In [1]: import numpy as np

In [2]: from numpy import linalg as LA

In [3]: np.set_printoptions(precision=1, suppress=True, linewidth=100, floatmode="fixed")

In [4]: rnd = lambda a: np.round(a, 1) + 0

In [5]: E = np.load("run5.npy")

In [6]: E
Out[6]: 
array([[ 1.6,  1.8,  0.0],
       [ 1.3,  1.4,  0.0],
       [ 0.7,  0.8,  0.2],
       [-0.1, -0.4,  0.0],
       [-1.4, -1.1, -0.1],
       [ 2.2,  2.1,  0.0],
       [ 1.8,  1.9,  0.2],
       [ 6.8,  6.8, -0.1],
       [-0.5, -0.6,  0.0],
       [ 2.3,  2.1,  0.0],
       [ 4.7,  4.7,  0.1],
       [-1.1, -1.2, -0.1],
       [ 0.3,  0.2, -0.1],
       [-1.9, -2.1,  0.0],
       [-0.7, -1.0,  0.2],
       [ 0.3,  0.2,  0.1],
       [ 0.2,  0.4,  0.1],
       [ 1.0,  1.1,  0.0],
       [ 0.6,  0.6,  0.0]])

In [7]: def softmax(z):
   ...:     e = np.exp(z - z.max(axis=-1, keepdims=True))
   ...:     return e / e.sum(axis=-1, keepdims=True)
   ...: 

In [8]: rnd(softmax(E[10]))
Out[8]: array([0.5, 0.5, 0.0])

In [9]: rnd(softmax(E[10] + -3))
Out[9]: array([0.5, 0.5, 0.0])

In [10]: S = E @ E.T / np.sqrt(3)

In [11]: rnd(softmax(S)[10] @ E)
Out[11]: array([ 6.8,  6.8, -0.1])

In [12]: softmax(S).round(6).argmax(axis=1)
Out[12]: array([ 7,  7,  7, 13, 13,  7,  7,  7, 13,  7,  7, 13,  7, 13, 13,  7,  7,  7,  7])

In [13]: Xc = E - E.mean(axis=0)

In [14]: Uu, sv, Vh = LA.svd(Xc, full_matrices=False)

In [15]: np.abs(Vh[0]).argmax()
Out[15]: np.int64(1)

In [16]: np.abs(Uu[:, 0]).argmax()
Out[16]: np.int64(7)

In [17]: rnd(sv ** 2 / (sv ** 2).sum())
Out[17]: array([1.0, 0.0, 0.0])

In [18]: rnd((sv ** 2).sum() ** 2 / (sv ** 4).sum())
Out[18]: np.float64(1.0)

In [19]: G = E.T @ E

In [20]: LA.matrix_rank(G)
Out[20]: np.int64(3)

In [21]: rnd(G)
Out[21]: 
array([[95.6, 96.0,  0.4],
       [96.0, 97.0,  0.4],
       [ 0.4,  0.4,  0.2]])

In [22]: rnd(np.diag(G))
Out[22]: array([95.6, 97.0,  0.2])

In [23]: A = np.load("dump.npy")

In [24]: A
Out[24]: 
array([[ 0,  0,  0],
       [ 2,  1,  0],
       [ 0, -3,  3]])

In [25]: # looks like rank 2

In [26]: rng = np.random.default_rng(1)

In [27]: lab = rng.permutation(3)

In [28]: lab
Out[28]: array([0, 1, 2])

In [29]: other = A[lab][:, lab]

In [30]: other
Out[30]: 
array([[ 0,  0,  0],
       [ 2,  1,  0],
       [ 0, -3,  3]])

In [31]: np.diag(other)
Out[31]: array([0, 1, 3])

In [32]: np.trace(other)
Out[32]: np.int64(4)

In [33]: rnd(np.sort(np.abs(LA.eigvals(other))))
Out[33]: array([0.0, 1.0, 3.0])

In [34]: np.poly(A)
Out[34]: array([ 1.0, -4.0,  3.0,  0.0])

In [35]: rnd(LA.eigvals(A).sum().real)
Out[35]: np.float64(4.0)

In [36]: other = E / LA.norm(E, axis=1, keepdims=True)

In [37]: G = other @ other.T

In [38]: (G - 2 * np.eye(19)).round(6).argmax(axis=1)
Out[38]: array([17, 17,  6, 14, 11,  9, 10, 18, 13,  5, 18, 13,  9,  8,  8,  2,  2,  1,  7])

In [39]: rnd(LA.norm(other, axis=1))
Out[39]: 
array([1.0, 1.0, 1.0, 1.0, 1.0, 1.0, 1.0, 1.0, 1.0, 1.0, 1.0, 1.0, 1.0, 1.0, 1.0, 1.0, 1.0, 1.0,
       1.0])

In [40]: Uu, sv, Vh = LA.svd(A)

In [41]: np.argmax(sv[:-1] / (sv[1:] + 1e-6)) + 1
Out[41]: np.int64(2)

In [42]: other = Uu[:, :2] @ np.diag(sv[:2]) @ Vh[:2]

In [43]: rnd(LA.norm(A - other) / LA.norm(A))
Out[43]: np.float64(0.0)

In [44]: LA.matrix_rank(other)
Out[44]: np.int64(2)

In [45]: LA.matrix_rank(A, rtol=0.05)
Out[45]: np.int64(2)

In [46]: rnd(np.abs(A - other).max())
Out[46]: np.float64(0.0)
